>>> import numpy as np
>>> import numpy.linalg as la
>>> np.set_printoptions(precision=2, suppress=True, linewidth=120, legacy="1.25")
>>> E = np.array([[-2.11, 5.68, 9.38],
...     [3.74, 0.45, -2.72],
...     [-6.28, -6.7, 14.05],
...     [0.81, 1.33, -1.55],
...     [-0.03, 4.91, 7.26],
...     [1.21, -0.86, 5.26],
...     [4.98, 0.85, -9.29],
...     [2.49, -0.95, 21.6],
...     [0.29, -7.46, -0.27],
...     [1.25, 7.79, -8.64],
...     [-7.63, -19.31, -3.14],
...     [3.6, -3.48, 7.35]])
>>> x = np.array([-1, 2, 1])
>>> rhs = E @ x
>>> np.round(la.pinv(E) @ E, 2) + 0
array([[1., 0., 0.],
       [0., 1., 0.],
       [0., 0., 1.]])
>>> print(rhs)
[ 22.85  -5.56   6.93   0.3   17.11   2.33 -12.57  17.21 -15.48   5.69 -34.13  -3.21]
>>> print(la.solve(E.T @ E, E.T @ rhs))
[-1.  2.  1.]
>>> rng = np.random.default_rng(769878)
>>> rhs = rhs + 0.3 * rng.normal(size=12)
>>> rhs
array([ 23.12,  -5.37,   7.04,   0.79,  17.76,   2.41, -12.56,  17.05, -15.36,   5.77, -34.03,  -3.51])
>>> beta, *_ = la.lstsq(E, rhs)
>>> round(float(la.norm(rhs - E @ beta)), 2)
0.91
>>> print(np.round(E.T @ (rhs - E @ beta), 2) + 0)
[0. 0. 0.]
>>> beta.round()
array([-1.,  2.,  1.])
>>> C = E[[6, 10]].astype(float)
>>> for _ in range(5):
...     labels = la.norm(E[:, None] - C, axis=-1).argmin(axis=1)
...     C = np.array([E[labels == j].mean(axis=0) for j in range(2)])
... 
>>> print(labels)
[0 0 1 0 0 0 0 0 0 0 1 0]
>>> np.bincount(labels)
array([10,  2])
>>> print(C[1] - C[0])
[ -8.58 -13.83   2.62]
>>> np.abs(C[1] - C[0]).argmax()
1
>>> P = E @ la.solve(E.T @ E, E.T)
>>> P @ E[:, 2]
array([ 9.38, -2.72, 14.05, -1.55,  7.26,  5.26, -9.29, 21.6 , -0.27, -8.64, -3.14,  7.35])
>>> np.diag(P)
array([0.25, 0.12, 0.37, 0.01, 0.11, 0.05, 0.25, 0.56, 0.15, 0.17, 0.69, 0.28])
